% ipython --no-banner

In [1]: import numpy as np

In [2]: np.set_printoptions(suppress=True, linewidth=120)

In [3]: F = np.load("case5.npy")

In [4]: print(F)
[[0 0 1 0 0 0 0]
 [0 0 0 0 0 0 1]
 [0 0 0 0 1 0 0]
 [0 0 0 1 0 0 0]
 [0 0 0 0 0 1 0]
 [1 0 0 0 0 0 0]
 [0 1 0 0 0 0 0]]

In [5]: # a transition matrix

In [6]: print(np.round(np.linalg.svd(F, compute_uv=False), 2))
[1. 1. 1. 1. 1. 1. 1.]

In [7]: print(F[:, 1] @ F[:, 6])
0

In [8]: arr = np.array([[1, 4, 0, 7], [3, 2, 9, 3], [7, 3, 9, 8], [5, 5, 3, 6]])

In [9]: print(arr)
[[1 4 0 7]
 [3 2 9 3]
 [7 3 9 8]
 [5 5 3 6]]

In [10]: def softmax(z):
    ...:     e = np.exp(z - z.max(axis=-1, keepdims=True))
    ...:     return e / e.sum(axis=-1, keepdims=True)
    ...: 

In [11]: print(np.round(softmax(10 * arr[2]), 2) + 0)
[0. 0. 1. 0.]

In [12]: print(np.round(softmax(arr[2] + 3), 2) + 0)
[0.09 0.   0.66 0.24]

In [13]: print(np.round(softmax(arr[2]), 2) + 0)
[0.09 0.   0.66 0.24]

In [14]: att = arr @ arr.T / np.sqrt(4)

In [15]: print(softmax(att).round(6).argmax(axis=1))
[2 2 2 2]

In [16]: print(np.round(softmax(att)[2] @ arr, 2))
[7. 3. 9. 8.]

In [17]: B = np.array([[3, 3, 3], [-3, -2, -2]])

In [18]: cent = np.kron(B, arr)

In [19]: print(cent.shape)
(8, 12)

In [20]: print(round(float(np.linalg.norm(cent, 2)), 2), round(float(np.linalg.norm(B, 2) * np.linalg.norm(arr, 2)), 2))
132.05 132.05

In [21]: m1 = np.load("sample15.npy")

In [22]: print(m1)
[[4 0 3 7 0 2 1]
 [0 6 5 1 5 5 9]
 [0 0 6 3 5 3 4]
 [0 0 0 0 9 3 3]
 [0 0 0 0 6 2 4]
 [0 0 0 0 0 6 4]
 [0 0 0 0 0 0 6]]

In [23]: u, r1 = m1[4], m1[1]

In [24]: print(u @ u)
56

In [25]: print(u @ r1)
76

In [26]: p = (u @ r1) / (u @ u) * u

In [27]: print(round(float(np.linalg.norm(u + r1) ** 2 + np.linalg.norm(u - r1) ** 2), 2))
498.0

In [28]: print(np.round(r1 - p, 2))
[ 0.    6.    5.    1.   -3.14  2.29  3.57]

In [29]: print(np.outer(u, r1))
[[ 0  0  0  0  0  0  0]
 [ 0  0  0  0  0  0  0]
 [ 0  0  0  0  0  0  0]
 [ 0  0  0  0  0  0  0]
 [ 0 36 30  6 30 30 54]
 [ 0 12 10  2 10 10 18]
 [ 0 24 20  4 20 20 36]]

In [30]: print(round((r1 - p) @ u, 2))
0.0

In [31]: r = np.linalg.matrix_rank(m1)

In [32]: print(r)
6

In [33]: ns = np.linalg.svd(m1)[2][r:].T

In [34]: print([int(np.linalg.matrix_rank(np.delete(m1, i, axis=0))) for i in range(7)])
[5, 5, 5, 6, 6, 5, 6]

In [35]: print(np.linalg.matrix_rank(m1.T @ m1), np.linalg.matrix_rank(m1 @ m1.T))
6 6

In [36]: print(np.allclose(m1 @ ns, 0))
True

In [37]: print([int(np.linalg.matrix_rank(m1[:i])) for i in range(1, len(m1) + 1)])
[1, 2, 3, 4, 5, 6, 6]

In [38]: print(np.round(m1 @ ns, 2) + 0)
[[0.]
 [0.]
 [0.]
 [0.]
 [0.]
 [0.]
 [0.]]

In [39]: print([int(np.linalg.matrix_rank(m1[:, :j + 1])) for j in range(7)])
[1, 2, 3, 3, 4, 5, 6]

In [40]: print(np.round(ns[:, 0] / ns[np.abs(ns[:, 0]).round(6).argmax(), 0], 2) + 0)
[ 1.   -0.18  0.36 -0.73  0.    0.    0.  ]
